$ ipython --no-banner

In [1]: import numpy as np

In [2]: from numpy import linalg as LA

In [3]: np.set_printoptions(precision=2, suppress=True, linewidth=120, sign=" ")

In [4]: W0 = np.loadtxt("x.csv", delimiter=",")

In [5]: W0
Out[5]: 
array([[ 4.,  0.,  0.,  0.,  0.,  0.],
       [ 7., -8.,  0.,  0.,  0.,  0.],
       [ 3.,  8., -7.,  0.,  0.,  0.],
       [ 0.,  3., -7., -9.,  0.,  0.],
       [ 0., -5.,  7., -6., -5.,  0.],
       [ 3.,  9., -4.,  9., -7., -2.]])

In [6]: q, vecs = LA.qr(W0[:, :5])[0], LA.qr(W0[:, 5:])[0]

In [7]: s = LA.svd(q.T @ vecs, compute_uv=False)

In [8]: np.degrees(np.arccos(s.clip(0, 1)))
Out[8]: array([ 8.95])

In [9]: (s > 0.9).sum()
Out[9]: np.int64(1)

In [10]: w1 = np.array([[3, 2, 9, 6, 1],
    ...:     [1, 7, 9, 1, 1],
    ...:     [4, 5, 4, 6, 4],
    ...:     [8, 1, 8, 7, 6],
    ...:     [9, 1, 8, 9, 0],
    ...:     [3, 1, 9, 3, 3]])

In [11]: b = np.array([2, 0, 1, 1, 0])

In [12]: act = np.maximum(W0 @ w1 + b, 0)

In [13]: act
Out[13]: 
array([[ 14.,   8.,  37.,  25.,   4.],
       [ 15.,   0.,   0.,  35.,   0.],
       [  0.,  27.,  72.,   0.,   0.],
       [  0.,   0.,   0.,   0.,   0.],
       [  0.,   0.,   0.,   0.,   0.],
       [  7.,  49.,  91.,   0.,  44.]])

In [14]: (act > 0).mean(axis=0)
Out[14]: array([ 0.5 ,  0.5 ,  0.5 ,  0.33,  0.33])

In [15]: LA.matrix_rank(act)
Out[15]: np.int64(4)

In [16]: (act > 0).astype(int)
Out[16]: 
array([[ 1,  1,  1,  1,  1],
       [ 1,  0,  0,  1,  0],
       [ 0,  1,  1,  0,  0],
       [ 0,  0,  0,  0,  0],
       [ 0,  0,  0,  0,  0],
       [ 1,  1,  1,  0,  1]])

In [17]: cent = np.array([[-1, 0, 0], [0, -2, 2], [2, -2, 2], [-1, -1, 1], [2, -2, 0]])

In [18]: act @ cent
Out[18]: 
array([[  43., -123.,  115.],
       [ -50.,  -35.,   35.],
       [ 144., -198.,  198.],
       [   0.,    0.,    0.],
       [   0.,    0.,    0.],
       [ 263., -368.,  280.]])

In [19]: w1 @ cent
Out[19]: 
array([[ 11, -30,  28],
       [ 18, -35,  33],
       [  6, -32,  24],
       [ 13, -37,  25],
       [ -2, -27,  27],
       [ 18, -29,  23]])
